$ ipython --no-banner

In [1]: import numpy as np

In [2]: np.set_printoptions(precision=1, suppress=True, linewidth=120)

In [3]: def rd(a):
   ...:     return np.round(a, 1) + 0
   ...: 

In [4]: E = np.loadtxt("m.csv", delimiter=",")

In [5]: E
Out[5]: 
array([[-0.2, -1.4, -0.3,  0.5,  0.6, -0.6, -0.8, -0.7, -0.3,  0.5, -1.1],
       [-1.3, -0.6, -1.4,  0.2,  0.3, -0.4,  0.1,  0.8, -0.3,  1.1, -0.7],
       [-1.2, -0.5,  2.6,  0.4, -0.3,  0. ,  0.6,  0.9,  0.1,  1.9,  0.2],
       [-0.3,  1.7, -1.2, -2. , -6.3,  1.5,  0.9, -0.4, -0.1,  0.1, -0.5],
       [-0.3,  0. , -0.5,  1. , -1.2, -0.7,  0.9,  1. , -0.3, -0.4,  1. ],
       [ 0.7,  0.2, -0.1, -0.4,  3.3,  1.3,  0. , -1. ,  1.5,  0.8, -0.2],
       [ 1.4, -0.4, -1.4, -1.6, -0.9, -1.2, -0.9, -0.7,  1.3,  1.5, -0.8],
       [ 0.1,  0.1,  0.9,  1.2,  0. , -0.1, -0.3, -0.6,  2.2, -1.3, -0.8],
       [ 0.1, -1.8, -0.9, -0.1,  5.4, -0.4,  0.6, -0.2,  0.4, -1.8,  1.3],
       [ 1.1, -1. , -1.8,  0. ,  4.2,  0. ,  1. , -0.3, -0.7,  0.6, -0.2],
       [ 1.1, -0.2, -1.5, -0.4, -2.7, -2.3,  0.5, -1.2, -2.2,  0.1,  1.1],
       [-0.1,  0.6, -0.8,  0. ,  2.4, -0.7,  0.9,  2.2, -1. , -1.3,  0.8],
       [-0.2, -0.5, -0.2, -0.5, -0.6,  1.1, -1.5,  0.4,  0.1, -0.9, -0.3],
       [-1.1,  0.1,  0.2,  0.9,  1.8, -0.9, -0.5,  1.3,  0.6,  2.4, -0.6]])

In [6]: A2 = np.c_[E[:, :9] @ np.array([[-4, 5, -2, -6, -3, -1, 4, -6, 4],
   ...:     [-3, -4, -2, 1, 6, -3, -5, -3, 1],
   ...:     [-5, -7, -1, -1, -9, 5, -3, 9, -8],
   ...:     [5, -7, -7, -3, -5, 2, -2, 9, -8],
   ...:     [-9, 2, -2, 8, 7, 0, 7, -7, -9],
   ...:     [8, 6, -7, 1, -3, -9, -2, 3, 7],
   ...:     [-1, 6, -1, -5, -7, -8, -8, -8, 3],
   ...:     [9, -3, -7, 4, -9, -3, 4, 1, -2],
   ...:     [-1, 8, -5, 4, 5, 2, 2, 1, 7]]), np.array([0, 7, 5, 2, 5, 2, 2, 5, 5, 7, 2, 5, 9, 4])]

In [7]: rd(A2)
Out[7]: 
array([[ -6.4,  -4.3,  10.2,   2.8,   8.8,  17.2,  14.5,   6.6, -16.5,   0. ],
       [ 16.5,  -1.7,   1.8,  11.5,   5.8,  -3.7,   6.3,  -4.8,  -5.1,   7. ],
       [  5.4, -23.9,  -8.8,   1.5, -38.7,   9.2, -14. ,  34. , -25.9,   5. ],
       [ 56.4,  16.3,  16.9, -44.7, -19.9, -34.5, -58.2,   8.8,  96.1,   2. ],
       [ 22.3, -11.6,  -5. , -12.7, -22.7,  -4.7, -12.5,   6.1,  -0.7,   5. ],
       [-34.7,  35.6, -15.1,  27. ,  37.7,  -8.3,  22.4, -28. ,  -1.1,   2. ],
       [-13.6,  27.7,  20.1,  -4.1,  30.4,  12.3,  18.1, -23.7,  36.7,   2. ],
       [ -7.3,   2.4, -15.5,   2.8,   5. ,  16. ,  -0.6,  21.7,  -1.3,   5. ],
       [-45.6,  30.5,  -4.2,  39.4,  36.1,   0.8,  46.1, -47.8, -39.8,   5. ],
       [-33.2,  31.8,  -2.2,  18.8,  28.5, -15.6,  33.6, -58.2, -21.3,   7. ],
       [ -1.5, -10.6,  42.9, -44.1,  -4.7,   7.1, -16.8, -18.5,  16.1,   2. ],
       [ -4.7,  -5.9, -11.4,  20.8,  -1.1, -15.2,  16.8, -33.3, -28.6,   5. ],
       [ 20. ,   1.9,  -3.2,   8.2,   1.8,   0.8,  10.7,  16.4,  12.8,   9. ],
       [ -4.2, -17.5, -13.4,  27.4,   7.7,  13. ,  17.5,   6.8, -35.5,   4. ]])

In [8]: rd(np.linalg.norm(A2 - E @ np.linalg.lstsq(E, A2)[0], axis=0))
Out[8]: array([ 0.,  0.,  0.,  0.,  0.,  0.,  0.,  0.,  0., 12.])

In [9]: rd(np.linalg.norm(np.linalg.qr(E)[0].T @ A2, axis=0) ** 2 / ((A2 ** 2).sum(axis=0) + 1e-12))
Out[9]: array([1. , 1. , 1. , 1. , 1. , 1. , 1. , 1. , 1. , 0.6])

In [10]: np.linalg.matrix_rank(A2)
Out[10]: np.int64(10)

In [11]: def softmax(z):
    ...:     e = np.exp(z - z.max(axis=-1, keepdims=True))
    ...:     return e / e.sum(axis=-1, keepdims=True)
    ...: 

In [12]: rd(softmax(E).sum(axis=1))
Out[12]: array([1., 1., 1., 1., 1., 1., 1., 1., 1., 1., 1., 1., 1., 1.])

In [13]: scores = E @ E.T / np.sqrt(11)

In [14]: rd(softmax(scores)[10] @ E)
Out[14]: array([ 1. ,  0. , -1.5, -0.5, -3. , -2. ,  0.5, -1.1, -2. ,  0.1,  1. ])

In [15]: hat = E @ np.linalg.solve(E.T @ E, E.T)

In [16]: np.allclose(hat @ hat, hat)
Out[16]: True

In [17]: np.linalg.matrix_rank(np.eye(14) - hat)
Out[17]: np.int64(3)

In [18]: rd(np.diag(hat))
Out[18]: array([0.5, 0.6, 0.9, 0.9, 0.9, 0.6, 1. , 0.8, 0.9, 0.9, 0.8, 0.8, 0.7, 0.7])

In [19]: rd(np.linalg.eigvalsh(hat))
Out[19]: array([0., 0., 0., 1., 1., 1., 1., 1., 1., 1., 1., 1., 1., 1.])

In [20]: mat = np.load("run2.npy")

In [21]: mat
Out[21]: 
array([[  0. ,  -5.6,  -7.4,  -4.6,  -1.8,  -4.4,  -6.4, -11.1,  -1.8,   0.2, -10.1,  -9.1],
       [  0. ,  -0.2,   0.7,   0.8,   0.9,   3.7,   1.7,   2.6,   0.9,   2.9,   3.6,   4.6],
       [  0. ,   3.2,   5.9,   4.2,   2.6,   8.9,   6.9,  11.1,   2.6,   4.6,  12.1,  13.1],
       [  0. ,  -1.5,  -1.3,  -0.5,   0.2,   1.7,  -0.3,  -0.8,   0.2,   2.2,   0.2,   1.2],
       [  0. ,  -0.1,   0.8,   0.9,   0.9,   3.8,   1.8,   2.7,   0.9,   2.9,   3.7,   4.7],
       [  0. ,  -5.3,  -7. ,  -4.3,  -1.7,  -4. ,  -6. , -10.3,  -1.7,   0.3,  -9.3,  -8.3],
       [  0. ,  -4.6,  -5.9,  -3.6,  -1.3,  -2.9,  -4.9,  -8.6,  -1.3,   0.7,  -7.6,  -6.6],
       [  0. ,  -2.1,  -2.2,  -1.1,  -0.1,   0.8,  -1.2,  -2.4,  -0.1,   1.9,  -1.4,  -0.4],
       [  0. ,  -4.1,  -5.1,  -3.1,  -1. ,  -2.1,  -4.1,  -7.1,  -1. ,   1. ,  -6.1,  -5.1],
       [  0. ,  -0.4,   0.3,   0.6,   0.8,   3.3,   1.3,   1.9,   0.8,   2.8,   2.9,   3.9],
       [  0. ,   0.1,   1.2,   1.1,   1.1,   4.2,   2.2,   3.3,   1.1,   3.1,   4.3,   5.3],
       [  0. ,  -4. ,  -5. ,  -3. ,  -1. ,  -2. ,  -4. ,  -6.9,  -1. ,   1. ,  -5.9,  -4.9],
       [  0. ,   1. ,   2.4,   2. ,   1.5,   5.4,   3.4,   5.4,   1.5,   3.5,   6.4,   7.4],
       [  0. ,   0.8,   2.2,   1.8,   1.4,   5.2,   3.2,   4.9,   1.4,   3.4,   5.9,   6.9],
       [  0. ,  -0.2,   0.7,   0.8,   0.9,   3.7,   1.7,   2.5,   0.9,   2.9,   3.5,   4.5],
       [  0. ,  -1.5,  -1.2,  -0.5,   0.3,   1.8,  -0.2,  -0.7,   0.3,   2.3,   0.3,   1.3],
       [  0. ,  -2.8,  -3.2,  -1.8,  -0.4,  -0.2,  -2.2,  -4. ,  -0.4,   1.6,  -3. ,  -2. ],
       [  0. ,  -2.1,  -2.1,  -1.1,   0. ,   0.9,  -1.1,  -2.2,   0. ,   2. ,  -1.2,  -0.2]])

In [22]: np.allclose(mat[:-1].T @ np.linalg.lstsq(mat[:-1].T, mat[-1])[0], mat[-1])
Out[22]: True

In [23]: rd(np.trace(np.linalg.pinv(mat) @ mat))
Out[23]: np.float64(5.0)

In [24]: np.abs(np.diag(np.linalg.qr(mat)[1])) > 1e-9
Out[24]: array([False,  True,  True,  True,  True, False, False,  True, False, False, False, False])

In [25]: Uu, sigma, vt = np.linalg.svd(mat)

In [26]: rd(sigma)
Out[26]: array([52.9, 16.1,  0.3,  0.2,  0.2,  0. ,  0. ,  0. ,  0. ,  0. ,  0. ,  0. ])

In [27]: np.argmax(sigma[:-1] / (sigma[1:] + 1e-6)) + 1
Out[27]: np.int64(5)

In [28]: A2 = Uu[:, :5] @ np.diag(sigma[:5]) @ vt[:5]

In [29]: np.linalg.matrix_rank(A2)
Out[29]: np.int64(5)

In [30]: rd(np.linalg.norm(mat - A2) / np.linalg.norm(mat))
Out[30]: np.float64(0.0)

In [31]: Uu, sigma, vt = np.linalg.svd(mat)

In [32]: V = vt[:(sigma > 1e-8).sum()]

In [33]: rng = np.random.default_rng(86)

In [34]: x0 = mat[7] + -2 * mat[10] + rng.integers(2) * np.eye(12)[6]

In [35]: rd(x0)
Out[35]: array([  0. ,  -2.3,  -4.6,  -3.3,  -2.3,  -7.6,  -4.6,  -9. ,  -2.3,  -4.3, -10. , -11. ])

In [36]: rd(np.linalg.norm(x0 - V.T @ V @ x0))
Out[36]: np.float64(0.8)

In [37]: rd(V.T @ V)
Out[37]: 
array([[ 0. ,  0. ,  0. ,  0. ,  0. ,  0. ,  0. ,  0. ,  0. ,  0. ,  0. ,  0. ],
       [ 0. ,  0.5,  0.1,  0.5,  0. , -0.1,  0. ,  0.1,  0. , -0.1,  0. , -0.1],
       [ 0. ,  0.1,  0.5, -0.1,  0.1,  0.1,  0.4,  0.1,  0.1, -0.2,  0. , -0.1],
       [ 0. ,  0.5, -0.1,  0.5,  0. ,  0.1,  0. , -0.1,  0. ,  0.1,  0. ,  0.1],
       [ 0. ,  0. ,  0.1,  0. ,  0.4, -0.1,  0. ,  0.1,  0.4,  0.2,  0. , -0.1],
       [ 0. , -0.1,  0.1,  0.1, -0.1,  0.6,  0.3, -0.2, -0.1,  0.2,  0. ,  0.2],
       [ 0. ,  0. ,  0.4,  0. ,  0. ,  0.3,  0.3,  0. ,  0. ,  0. ,  0. ,  0. ],
       [ 0. ,  0.1,  0.1, -0.1,  0.1, -0.2,  0. ,  0.4,  0.1, -0.1,  0.3,  0.2],
       [ 0. ,  0. ,  0.1,  0. ,  0.4, -0.1,  0. ,  0.1,  0.4,  0.2,  0. , -0.1],
       [ 0. , -0.1, -0.2,  0.1,  0.2,  0.2,  0. , -0.1,  0.2,  0.5,  0. ,  0.1],
       [ 0. ,  0. ,  0. ,  0. ,  0. ,  0. ,  0. ,  0.3,  0. ,  0. ,  0.3,  0.3],
       [ 0. , -0.1, -0.1,  0.1, -0.1,  0.2,  0. ,  0.2, -0.1,  0.1,  0.3,  0.4]])

In [38]: rd(np.diag(V.T @ V))
Out[38]: array([0. , 0.5, 0.5, 0.5, 0.4, 0.6, 0.3, 0.4, 0.4, 0.5, 0.3, 0.4])

In [39]: m1 = np.array([[0.0, 1.0, 1.0, 1.0, 1.0, 1.0, 1.0, 1.0],
    ...:     [1.0, 0.0, 1.0, 1.0, 1.0, 1.0, 1.0, 1.0],
    ...:     [1.0, 1.0, 0.0, 1.0, 1.0, 1.0, 1.0, 1.0],
    ...:     [1.0, 1.0, 1.0, 0.0, 1.0, 1.0, 1.0, 1.0],
    ...:     [1.0, 1.0, 1.0, 1.0, 0.0, 1.0, 1.0, 1.0],
    ...:     [1.0, 1.0, 1.0, 1.0, 1.0, 0.0, 1.0, 1.0],
    ...:     [1.0, 1.0, 1.0, 1.0, 1.0, 1.0, 0.0, 1.0],
    ...:     [1.0, 1.0, 1.0, 1.0, 1.0, 1.0, 1.0, 0.0]])

In [40]: # equal to its transpose

In [41]: vals, V = np.linalg.eigh(m1)

In [42]: x0 = np.array([0, -2, -1, 1, 2, -2, -1, 0])

In [43]: rd(V * np.maximum(vals, 0) @ V.T)
Out[43]: 
array([[0.9, 0.9, 0.9, 0.9, 0.9, 0.9, 0.9, 0.9],
       [0.9, 0.9, 0.9, 0.9, 0.9, 0.9, 0.9, 0.9],
       [0.9, 0.9, 0.9, 0.9, 0.9, 0.9, 0.9, 0.9],
       [0.9, 0.9, 0.9, 0.9, 0.9, 0.9, 0.9, 0.9],
       [0.9, 0.9, 0.9, 0.9, 0.9, 0.9, 0.9, 0.9],
       [0.9, 0.9, 0.9, 0.9, 0.9, 0.9, 0.9, 0.9],
       [0.9, 0.9, 0.9, 0.9, 0.9, 0.9, 0.9, 0.9],
       [0.9, 0.9, 0.9, 0.9, 0.9, 0.9, 0.9, 0.9]])

In [44]: x0 @ m1 @ x0
Out[44]: np.float64(-6.0)

In [45]: rd(V * np.abs(vals) @ V.T)
Out[45]: 
array([[1.7, 0.8, 0.8, 0.8, 0.8, 0.8, 0.8, 0.8],
       [0.8, 1.8, 0.8, 0.8, 0.8, 0.8, 0.8, 0.8],
       [0.8, 0.8, 1.7, 0.8, 0.8, 0.8, 0.8, 0.8],
       [0.8, 0.8, 0.8, 1.7, 0.8, 0.8, 0.7, 0.8],
       [0.8, 0.8, 0.8, 0.8, 1.8, 0.7, 0.8, 0.8],
       [0.8, 0.8, 0.8, 0.8, 0.8, 1.7, 0.8, 0.8],
       [0.8, 0.8, 0.8, 0.7, 0.8, 0.8, 1.7, 0.8],
       [0.8, 0.8, 0.8, 0.8, 0.8, 0.8, 0.8, 1.8]])

In [46]: rd(np.linalg.eigvalsh(m1[1:, 1:]))
Out[46]: array([-1., -1., -1., -1., -1., -1.,  6.])

In [47]: np.abs(m1).sum(axis=1).max(), rd(np.abs(vals).max())
Out[47]: (np.float64(7.0), np.float64(7.0))

In [48]: A2 = np.linalg.inv(m1)

In [49]: (np.abs(A2) > 1e-9).astype(int)
Out[49]: 
array([[1, 1, 1, 1, 1, 1, 1, 1],
       [1, 1, 1, 1, 1, 1, 1, 1],
       [1, 1, 1, 1, 1, 1, 1, 1],
       [1, 1, 1, 1, 1, 1, 1, 1],
       [1, 1, 1, 1, 1, 1, 1, 1],
       [1, 1, 1, 1, 1, 1, 1, 1],
       [1, 1, 1, 1, 1, 1, 1, 1],
       [1, 1, 1, 1, 1, 1, 1, 1]])

In [50]: rd(A2)
Out[50]: 
array([[-0.9,  0.1,  0.1,  0.1,  0.1,  0.1,  0.1,  0.1],
       [ 0.1, -0.9,  0.1,  0.1,  0.1,  0.1,  0.1,  0.1],
       [ 0.1,  0.1, -0.9,  0.1,  0.1,  0.1,  0.1,  0.1],
       [ 0.1,  0.1,  0.1, -0.9,  0.1,  0.1,  0.1,  0.1],
       [ 0.1,  0.1,  0.1,  0.1, -0.9,  0.1,  0.1,  0.1],
       [ 0.1,  0.1,  0.1,  0.1,  0.1, -0.9,  0.1,  0.1],
       [ 0.1,  0.1,  0.1,  0.1,  0.1,  0.1, -0.9,  0.1],
       [ 0.1,  0.1,  0.1,  0.1,  0.1,  0.1,  0.1, -0.9]])

In [51]: rd(m1 @ A2)
Out[51]: 
array([[1., 0., 0., 0., 0., 0., 0., 0.],
       [0., 1., 0., 0., 0., 0., 0., 0.],
       [0., 0., 1., 0., 0., 0., 0., 0.],
       [0., 0., 0., 1., 0., 0., 0., 0.],
       [0., 0., 0., 0., 1., 0., 0., 0.],
       [0., 0., 0., 0., 0., 1., 0., 0.],
       [0., 0., 0., 0., 0., 0., 1., 0.],
       [0., 0., 0., 0., 0., 0., 0., 1.]])

In [52]: rd(np.linalg.inv(A2))
Out[52]: 
array([[0., 1., 1., 1., 1., 1., 1., 1.],
       [1., 0., 1., 1., 1., 1., 1., 1.],
       [1., 1., 0., 1., 1., 1., 1., 1.],
       [1., 1., 1., 0., 1., 1., 1., 1.],
       [1., 1., 1., 1., 0., 1., 1., 1.],
       [1., 1., 1., 1., 1., 0., 1., 1.],
       [1., 1., 1., 1., 1., 1., 0., 1.],
       [1., 1., 1., 1., 1., 1., 1., 0.]])
